% ipython --no-banner

In [1]: import numpy as np

In [2]: np.set_printoptions(precision=1, suppress=True, linewidth=160)

In [3]: rd = lambda a: np.round(a, 1) + 0

In [4]: cent = np.array([[4, 3, -1, 5, 1], [3, -2, 1, -5, -3]])

In [5]: arr = np.repeat(cent, 37 // 2, axis=0)

In [6]: rng = np.random.default_rng(56953)

In [7]: arr = arr + 0.3 * rng.normal(size=arr.shape)

In [8]: rd(arr)
Out[8]: 
array([[ 4.6,  2.9, -0.7,  5.5,  0.8],
       [ 3.6,  2.9, -0.9,  5.1,  0.5],
       [ 4.6,  2.6, -0.6,  5.3,  0.5],
       [ 3.7,  2.9, -1.2,  4.6,  1. ],
       [ 3.8,  3.7, -0.6,  4.8,  0.9],
       [ 4.2,  3.1, -1.1,  5.2,  1.3],
       [ 3.7,  2.7, -1. ,  5.7,  1. ],
       [ 3.9,  2.8, -1.3,  5. ,  0.6],
       [ 3.8,  2.8, -1.1,  4.8,  0.7],
       [ 3.1,  2.9, -0.5,  5.3,  0.9],
       [ 3.8,  3.4, -1.4,  5.2,  1.6],
       [ 3.9,  2.8, -1.4,  4.4,  0.7],
       [ 3.2,  2.6, -0.8,  5. ,  0.5],
       [ 4.1,  2.4, -1. ,  5. ,  1. ],
       [ 4.1,  3.1, -0.7,  5.2,  1.3],
       [ 3.8,  3.2, -0.8,  5. ,  1. ],
       [ 3.7,  3. , -1.6,  4.9,  1. ],
       [ 4.2,  3.2, -1.1,  4.8,  1. ],
       [ 3. , -2.4,  1.6, -5.4, -3.5],
       [ 2.9, -2.1,  1.5, -4.9, -2.9],
       [ 3. , -1.5,  1. , -4.9, -2.7],
       [ 2.4, -2.1,  1. , -5.4, -3.6],
       [ 3.2, -1.8,  1.5, -5.4, -2.6],
       [ 2.6, -1.9,  0.9, -4.8, -3.4],
       [ 2.9, -2. ,  1. , -4.9, -3.5],
       [ 2.9, -2.3,  0.6, -5.1, -2.9],
       [ 3.2, -2.1,  0.8, -5.3, -2.7],
       [ 3. , -2. ,  1.1, -4.5, -2.7],
       [ 2.6, -2.6,  1.5, -5. , -3.3],
       [ 3.3, -2. ,  0.6, -5.1, -2.8],
       [ 3.4, -2.3,  1.2, -4.6, -3.7],
       [ 3.1, -1.7,  0.9, -5.4, -2.6],
       [ 3.2, -1.7,  0.9, -4.7, -2.8],
       [ 3.2, -2.1,  0.7, -4.8, -3.6],
       [ 2.9, -1.6,  0.6, -5.4, -2.9],
       [ 3. , -2.4,  0.8, -4.9, -2.8]])

In [9]: vec = np.array([0, -1, -2, -1, -2])

In [10]: rhs = arr @ vec

In [11]: rd(np.linalg.solve(arr.T @ arr, arr.T @ rhs))
Out[11]: array([ 0., -1., -2., -1., -2.])

In [12]: np.linalg.solve(arr, rhs)
LinAlgError: Last 2 dimensions of the array must be square


In [13]: rhs = rhs + 0.3 * rng.normal(size=36)

In [14]: rd(rhs)
Out[14]: 
array([-9.1, -6.8, -7.5, -7.7, -9.1, -8.9, -7.6, -6.5, -6.3, -8.9, -9.3, -5.8, -6.8, -6.9, -9.3, -7.8, -6.7, -8.1, 11.4,  9.8, 10. , 12.7,  9.2, 12.2, 11.6,
       12.2, 11.1,  9.8, 11.2, 11.5, 12. , 10.7, 10. , 12.7, 11.8, 10.9])

In [15]: beta, *_ = np.linalg.lstsq(arr, rhs)

In [16]: [round(float(np.linalg.norm(np.linalg.solve(arr.T @ arr + lam * np.eye(5), arr.T @ rhs))), 2) for lam in (0, 1, 10, 100)]
Out[16]: [3.33, 2.72, 1.76, 1.51]

In [17]: rd(np.linalg.norm(rhs - arr @ beta))
Out[17]: np.float64(1.7)

In [18]: rd(arr.T @ (rhs - arr @ beta))
Out[18]: array([0., 0., 0., 0., 0.])

In [19]: beta.round()
Out[19]: array([-0., -1., -2., -1., -2.])

In [20]: cov = np.cov(arr, rowvar=False)

In [21]: rd(np.linalg.eigvalsh(cov)[::-1])
Out[21]: array([37.8,  0.2,  0.1,  0.1,  0.1])

In [22]: cov.shape
Out[22]: (5, 5)

In [23]: rd(np.polyfit(arr[:, 0], arr[:, 4], 1))
Out[23]: array([  3. , -11.3])

In [24]: np.argwhere(np.triu(np.abs(np.corrcoef(arr.T)) > 0.8, 1))
Out[24]: 
array([[0, 1],
       [0, 3],
       [0, 4],
       [1, 2],
       [1, 3],
       [1, 4],
       [2, 3],
       [2, 4],
       [3, 4]])

In [25]: M = np.load("layer9.npy")

In [26]: M
Out[26]: 
array([[  0,   6,   3,   0,   9,   9,   9],
       [  0,   8,   4,   0,  12,  12,  12],
       [  0,   6,   3,   0,   9,   9,   9],
       [  0,   0,   0,   0,   0,   0,   0],
       [  0,  -2,  -1,   0,  -3,  -3,  -3],
       [  0,  -8,  -4,   0, -12, -12, -12],
       [  0,   8,   4,   0,  12,  12,  12],
       [  0,   4,   2,   0,   6,   6,   6],
       [  0, -10,  -5,   0, -15, -15, -15],
       [  0,   4,   2,   0,   6,   6,   6]])

In [27]: # null space of dimension 6

In [28]: proj = arr @ np.linalg.solve(arr.T @ arr, arr.T)

In [29]: rd(np.diag(proj))
Out[29]: 
array([0.1, 0.1, 0.2, 0.1, 0.4, 0.1, 0.1, 0.1, 0.1, 0.1, 0.1, 0.1, 0.1, 0.2, 0.1, 0.1, 0.2, 0.1, 0.1, 0.1, 0.1, 0.2, 0.2, 0.1, 0.1, 0.1, 0.1, 0.1, 0.1, 0.1,
       0.2, 0.1, 0.1, 0.2, 0.2, 0.1])

In [30]: A = np.load("block10.npy")

In [31]: A
Out[31]: 
array([[ 2,  3,  4,  5,  6,  7],
       [ 8,  9, 10, 11, 12, 13],
       [14, 15, 16, 17, 18, 19],
       [20, 21, 22, 23, 24, 25],
       [26, 27, 28, 29, 30, 31],
       [32, 33, 34, 35, 36, 37],
       [38, 39, 40, 41, 42, 43],
       [44, 45, 46, 47, 48, 49],
       [50, 51, 52, 53, 54, 55],
       [56, 57, 58, 59, 60, 61],
       [62, 63, 64, 65, 66, 67]])

In [32]: # null space of dimension 4

In [33]: rd(np.trace(np.linalg.pinv(A) @ A))
Out[33]: np.float64(2.0)

In [34]: np.unique(A.round(6), axis=0).shape
Out[34]: (11, 6)

In [35]: f, v = A[2], A[5]

In [36]: f @ v
Out[36]: np.int64(3433)

In [37]: p = (f @ v) / (f @ f) * f

In [38]: rd(p)
Out[38]: array([29.1, 31.2, 33.3, 35.3, 37.4, 39.5])

In [39]: rd(np.linalg.norm(f + v) ** 2 + np.linalg.norm(f - v) ** 2)
Out[39]: np.float64(17620.0)

In [40]: np.linalg.matrix_rank(np.outer(f, v))
Out[40]: np.int64(1)

In [41]: F = np.load("mat.npy")

In [42]: F
Out[42]: 
array([[-2,  1, -2,  1],
       [ 3,  2,  3,  2],
       [-2,  1, -2,  1],
       [ 3,  2,  3,  2]])

In [43]: # rows and columns are dependent

In [44]: idx = rng.permutation(4)

In [45]: idx
Out[45]: array([3, 1, 0, 2])

In [46]: A2 = F[idx][:, idx]

In [47]: np.trace(A2)
Out[47]: np.int64(0)

In [48]: rd(np.sort(np.abs(np.linalg.eigvals(A2))))
Out[48]: array([0. , 0. , 5.3, 5.3])

In [49]: A2
Out[49]: 
array([[ 2,  2,  3,  3],
       [ 2,  2,  3,  3],
       [ 1,  1, -2, -2],
       [ 1,  1, -2, -2]])

In [50]: np.diag(A2)
Out[50]: array([ 2,  2, -2, -2])

In [51]: E = np.loadtxt("w.csv", delimiter=",")

In [52]: E
Out[52]: 
array([[ 9., -7.,  0.,  0.],
       [ 1.,  7.,  0.,  0.],
       [ 0.,  0.,  9., -7.],
       [ 0.,  0.,  1.,  7.]])

In [53]: rd(np.linalg.eigvals(E))
Out[53]: array([8.+2.4j, 8.-2.4j, 8.+2.4j, 8.-2.4j])

In [54]: rd(np.linalg.det(2 * E)), rd(np.linalg.det(E))
Out[54]: (np.float64(78400.0), np.float64(4900.0))

In [55]: rd(np.linalg.det(E[::-1]))
Out[55]: np.float64(4900.0)

In [56]: rd(np.linalg.det(E.T))
Out[56]: np.float64(4900.0)

In [57]: rd(np.linalg.eigvals(E).sum().real)
Out[57]: np.float64(32.0)

In [58]: np.kron(np.eye(2, dtype=int), E)
Out[58]: 
array([[ 9., -7.,  0.,  0.,  0., -0.,  0.,  0.],
       [ 1.,  7.,  0.,  0.,  0.,  0.,  0.,  0.],
       [ 0.,  0.,  9., -7.,  0.,  0.,  0., -0.],
       [ 0.,  0.,  1.,  7.,  0.,  0.,  0.,  0.],
       [ 0., -0.,  0.,  0.,  9., -7.,  0.,  0.],
       [ 0.,  0.,  0.,  0.,  1.,  7.,  0.,  0.],
       [ 0.,  0.,  0., -0.,  0.,  0.,  9., -7.],
       [ 0.,  0.,  0.,  0.,  0.,  0.,  1.,  7.]])

In [59]: f = np.array([1, 0, -1, -2])

In [60]: A2 = E + np.outer(f, np.eye(4)[3])

In [61]: rd(np.linalg.det(A2) / np.linalg.det(E)), rd(1 + np.linalg.solve(E, f)[3])
Out[61]: (np.float64(0.8), np.float64(0.8))

In [62]: np.linalg.matrix_rank(A2 - E)
Out[62]: np.int64(1)

In [63]: np.linalg.matrix_rank(np.linalg.inv(A2) - np.linalg.inv(E), tol=1e-8)
Out[63]: np.int64(1)

In [64]: feats = np.array([[2, 0, 2, 1, 1], [0, 2, 1, 0, 0], [2, 2, 0, 0, 0], [2, 8, 6, 1, 1]])

In [65]: feats
Out[65]: 
array([[2, 0, 2, 1, 1],
       [0, 2, 1, 0, 0],
       [2, 2, 0, 0, 0],
       [2, 8, 6, 1, 1]])

In [66]: # column 4 repeats column 3

In [67]: Uu, sig, Vh = np.linalg.svd(feats)

In [68]: np.argmax(sig[:-1] / (sig[1:] + 1e-6)) + 1
Out[68]: np.int64(3)

In [69]: A2 = Uu[:, :3] @ np.diag(sig[:3]) @ Vh[:3]

In [70]: rd(A2)
Out[70]: 
array([[2., 0., 2., 1., 1.],
       [0., 2., 1., 0., 0.],
       [2., 2., 0., 0., 0.],
       [2., 8., 6., 1., 1.]])

In [71]: rd(np.linalg.norm(feats - A2, 2)), rd(sig[3])
Out[71]: (np.float64(0.0), np.float64(0.0))

In [72]: Uu, sig, Vh = np.linalg.svd(feats)

In [73]: evecs = Vh[:(sig > 1e-8).sum()]

In [74]: vec = feats[2] + 4 * feats[0] + rng.integers(2) * np.eye(5)[1]

In [75]: vec
Out[75]: array([10.,  3.,  8.,  4.,  4.])

In [76]: rd(np.linalg.norm(vec - evecs.T @ evecs @ vec))
Out[76]: np.float64(0.2)

In [77]: rd(evecs.T @ evecs)
Out[77]: 
array([[ 1. ,  0. , -0.1,  0.1,  0.1],
       [ 0. ,  1. ,  0.1, -0.1, -0.1],
       [-0.1,  0.1,  0.8,  0.3,  0.3],
       [ 0.1, -0.1,  0.3,  0.1,  0.1],
       [ 0.1, -0.1,  0.3,  0.1,  0.1]])

In [78]: np.allclose(evecs.T @ evecs @ vec, vec)
Out[78]: False

In [79]: np.linalg.matrix_rank(np.vstack([feats, vec]))
Out[79]: np.int64(4)

In [80]: X = np.loadtxt("test5.csv", delimiter=",")

In [81]: X
Out[81]: 
array([[ -2.,  -5.,   3.,  -6.,  -7.,   1.,  -5.,   5.,   5.,   7.],
       [ -7.,  -9.,   2.,   4.,   3.,   8.,  -6.,   3.,  -4.,   0.],
       [  5.,  -1.,  11.,  -9.,  -3.,   7.,   3.,   8.,   2.,   9.],
       [  5.,  -5.,  -1., -10.,   9.,  -1.,  -8.,   1.,  -7.,  -4.],
       [  2.,   1.,   2.,  -4.,   6.,  -2.,   0.,   3.,   0.,   9.],
       [ -6.,   7.,  -6.,   6.,  -7.,  -8.,   7.,   0.,  -9.,  -7.],
       [ -8.,   2.,   5.,   4.,   2.,   0.,  -8.,  -1.,   6.,   9.],
       [ -2.,  -4.,  -8.,   8.,  -4.,  -9.,   6.,  16.,   8.,  -6.],
       [ -1.,  -5.,   3.,   0.,   0.,  -3.,   9.,   2., -14.,   1.],
       [ -3.,  -3.,  -6.,   3.,   3.,   7.,   0.,  -1.,   6., -19.]])

In [82]: A2 = X[0, 0] * X[1:] - np.outer(X[1:, 0], X[0])

In [83]: A2
Out[83]: 
array([[  0., -17.,  17., -50., -55.,  -9., -23.,  29.,  43.,  49.],
       [  0.,  27., -37.,  48.,  41., -19.,  19., -41., -29., -53.],
       [  0.,  35., -13.,  50.,  17.,  -3.,  41., -27., -11., -27.],
       [  0.,   8., -10.,  20.,   2.,   2.,  10., -16., -10., -32.],
       [  0., -44.,  30., -48., -28.,  22., -44.,  30.,  48.,  56.],
       [  0., -44.,  14., -56., -60.,   8., -24.,  42.,  28.,  38.],
       [  0.,  -2.,  22., -28.,  -6.,  20., -22., -22.,  -6.,  26.],
       [  0.,   5.,  -3.,  -6.,  -7.,   7., -23.,   1.,  33.,   5.],
       [  0.,  -9.,  21., -24., -27., -11., -15.,  17.,   3.,  59.]])

In [84]: np.flatnonzero(~A2.round(6).any(axis=1))
Out[84]: array([], dtype=int64)

In [85]: mat = np.load("x.npy")

In [86]: mat
Out[86]: 
array([[0.5, 0.5, 0. , 0. ],
       [0. , 0.5, 0. , 0.5],
       [0. , 0. , 1. , 0. ],
       [0. , 0. , 0.5, 0.5]])

In [87]: # row-stochastic, so 1 is an eigenvalue

In [88]: def softmax(z):
    ...:     e = np.exp(z - z.max(axis=-1, keepdims=True))
    ...:     return e / e.sum(axis=-1, keepdims=True)
    ...: 

In [89]: rd(softmax(mat[1]))
Out[89]: array([0.2, 0.3, 0.2, 0.3])

In [90]: rd(softmax(mat).sum(axis=1))
Out[90]: array([1., 1., 1., 1.])

In [91]: rd(softmax(mat[1] + 2))
Out[91]: array([0.2, 0.3, 0.2, 0.3])

In [92]: att = mat @ mat.T / np.sqrt(4)

In [93]: softmax(att).round(6).argmax(axis=1)
Out[93]: array([0, 1, 2, 2])

In [94]: rd(softmax(att))
Out[94]: 
array([[0.3, 0.3, 0.2, 0.2],
       [0.2, 0.3, 0.2, 0.2],
       [0.2, 0.2, 0.3, 0.3],
       [0.2, 0.2, 0.3, 0.3]])

In [95]: rd(softmax(att)[1] @ mat)
Out[95]: array([0.1, 0.3, 0.3, 0.3])

In [96]: f = np.array([0, 4, -7, -3])

In [97]: A2 = mat + np.outer(f, np.eye(4)[0])

In [98]: np.linalg.matrix_rank(np.linalg.inv(A2) - np.linalg.inv(mat), tol=1e-8)
Out[98]: np.int64(1)

In [99]: np.linalg.matrix_rank(A2 - mat)
Out[99]: np.int64(1)

In [100]: rd(np.linalg.det(A2) / np.linalg.det(mat)), rd(1 + np.linalg.solve(mat, f)[0])
Out[100]: (np.float64(-6.0), np.float64(-6.0))

In [101]: proj = np.triu(np.array([[5, 4, 2, 4], [3, 3, 5, 4], [0, 2, 3, 0], [1, 0, 2, 2]]), 1) + np.eye(4)

In [102]: A2 = proj @ mat @ np.linalg.inv(proj)

In [103]: A2
Out[103]: 
array([[0.5, 0.5, 0.5, 0. ],
       [0. , 0.5, 4.5, 0.5],
       [0. , 0. , 1. , 0. ],
       [0. , 0. , 0.5, 0.5]])

In [104]: np.trace(A2), np.trace(mat)
Out[104]: (np.float64(2.5), np.float64(2.5))

In [105]: proj @ mat - mat @ proj
Out[105]: 
array([[0. , 0. , 0.5, 0. ],
       [0. , 0. , 4.5, 0. ],
       [0. , 0. , 0. , 0. ],
       [0. , 0. , 0. , 0. ]])

In [106]: rd(np.poly(A2))
Out[106]: array([ 1. , -2.5,  2.2, -0.9,  0.1])
